% ipython --no-banner

In [1]: import numpy as np

In [2]: from numpy import linalg as LA

In [3]: np.set_printoptions(precision=2, suppress=True, linewidth=200)

In [4]: m1 = np.loadtxt("case10.csv", delimiter=",")

In [5]: m1
Out[5]: 
array([[-2.,  0.,  0.,  0.,  0.,  0.,  0.],
       [ 0.,  0.,  0.,  0.,  0.,  0.,  0.],
       [ 0.,  0., -1.,  0.,  0.,  0.,  0.],
       [ 0.,  0.,  0., -1.,  0.,  0.,  0.],
       [ 0.,  0.,  0.,  0., -1.,  0.,  0.],
       [ 0.,  0.,  0.,  0.,  0.,  2.,  0.],
       [ 0.,  0.,  0.,  0.,  0.,  0.,  0.]])

In [6]: np.prod(np.diag(m1)), round(LA.det(m1), 2)
Out[6]: (np.float64(0.0), np.float64(0.0))

In [7]: Uu, sv, VT = LA.svd(m1)

In [8]: sv
Out[8]: array([2., 2., 1., 1., 1., 0., 0.])

In [9]: Y = Uu[:, :5] @ np.diag(sv[:5]) @ VT[:5]

In [10]: round(float(LA.norm(m1 - Y, 2)), 2), sv[5]
Out[10]: (0.0, np.float64(0.0))

In [11]: round(float(LA.norm(m1 - Y) / LA.norm(m1)), 2)
Out[11]: 0.0

In [12]: m1[:, 4] @ m1[:, 5]
Out[12]: np.float64(0.0)

In [13]: LA.svd(m1, compute_uv=False)
Out[13]: array([2., 2., 1., 1., 1., 0., 0.])

In [14]: m1.T @ m1
Out[14]: 
array([[4., 0., 0., 0., 0., 0., 0.],
       [0., 0., 0., 0., 0., 0., 0.],
       [0., 0., 1., 0., 0., 0., 0.],
       [0., 0., 0., 1., 0., 0., 0.],
       [0., 0., 0., 0., 1., 0., 0.],
       [0., 0., 0., 0., 0., 4., 0.],
       [0., 0., 0., 0., 0., 0., 0.]])

In [15]: Uu, sv, VT = LA.svd(m1)

In [16]: V = VT[:(sv > 1e-8).sum()]

In [17]: rng = np.random.default_rng(76)

In [18]: vec = m1[4] + 4 * m1[2] + rng.integers(2) * np.eye(7)[3]

In [19]: vec
Out[19]: array([ 0.,  0., -4.,  1., -1.,  0.,  0.])

In [20]: LA.matrix_rank(np.vstack([m1, vec]))
Out[20]: np.int64(5)

In [21]: np.allclose(V.T @ V @ vec, vec)
Out[21]: True

In [22]: X = np.load("m.npy")

In [23]: X
Out[23]: 
array([[1, 0],
       [0, 1]])

In [24]: Y = np.array([[0, 0, 1], [0, 1, 0]])

In [25]: LA.matrix_rank(np.vstack([X, Y.T]))
Out[25]: np.int64(2)

In [26]: vec = np.array([0, 1])

In [27]: np.abs(LA.eigvals(X))
Out[27]: array([1., 1.])

In [28]: [p for p in range(1, 25) if np.allclose(LA.matrix_power(X, p), np.eye(2))]
Out[28]: 
[1,
 2,
 3,
 4,
 5,
 6,
 7,
 8,
 9,
 10,
 11,
 12,
 13,
 14,
 15,
 16,
 17,
 18,
 19,
 20,
 21,
 22,
 23,
 24]

In [29]: np.round(LA.norm(vec), 2), np.round(LA.norm(X @ vec), 2)
Out[29]: (np.float64(1.0), np.float64(1.0))
